% python3 -q
>>> import numpy as np
>>> np.set_printoptions(precision=2, suppress=True, linewidth=160)
>>> K = np.loadtxt("out8.csv", delimiter=",")
>>> K
array([[ 0.,  0.],
       [ 0., -6.],
       [ 0., -6.]])
>>> left, sigma, VT = np.linalg.svd(K)
>>> V = VT[:(sigma > 1e-8).sum()]
>>> rng = np.random.default_rng(81)
>>> vec = K[1] + 5 * K[2] + rng.integers(2) * np.eye(2)[0]
>>> vec
array([  0., -36.])
>>> np.diag(V.T @ V)
array([0., 1.])
>>> round(np.linalg.norm(vec - V.T @ V @ vec), 2)
np.float64(0.0)
>>> np.linalg.pinv(K)
array([[ 0.  ,  0.  ,  0.  ],
       [ 0.  , -0.08, -0.08]])
>>> K[:, 1] @ K[:, 0]
np.float64(0.0)
>>> left, sigma, VT = np.linalg.svd(K)
>>> np.argmax(sigma[:-1] / (sigma[1:] + 1e-6)) + 1
np.int64(1)
>>> A2 = left[:, :1] @ np.diag(sigma[:1]) @ VT[:1]
>>> round(np.linalg.norm(K - A2, 2), 2), sigma[1]
(np.float64(0.0), np.float64(0.0))
>>> W0 = np.load("block14.npy")
>>> W0
array([[ -4.08,  18.69,  -2.71,  -1.91],
       [ -6.64,  22.3 ,  -7.85,  10.48],
       [ -2.83, -18.93,  17.54, -11.43],
       [-13.77, -13.06, -22.14, -35.02],
       [  4.54,  -0.78, -11.21,  12.66],
       [ 11.27,  -1.63,  23.16,   3.17],
       [  3.28,   6.94,  -5.47, -19.24],
       [-21.86,  -1.07,  22.39, -19.97],
       [  1.96,  14.4 ,  -1.66,  19.12],
       [ 15.79,  -8.89,  20.12,  13.68],
       [ -9.82,  -8.65,  22.17,  15.88],
       [ 13.24,  38.05,  -5.3 ,  46.95],
       [-29.57,  -1.3 , -15.94,   6.38],
       [ 14.56,  27.88,   5.93,  10.13],
       [ 12.64, -15.56, -22.19,  19.63],
       [-21.63,  -3.86,  -0.83,   5.98],
       [ 10.82, -15.24,  49.12,  24.69]])
>>> Xc = (W0 - W0.mean(axis=0)) / W0.std(axis=0)
>>> np.argwhere(np.abs(Xc) > 2)
array([[ 3,  3],
       [11,  1],
       [11,  3],
       [12,  0],
       [16,  2]])
>>> c = np.linalg.lstsq(np.delete(Xc, 0, axis=1), Xc[:, 0])[0]
>>> np.abs(c).argmax()
np.int64(2)
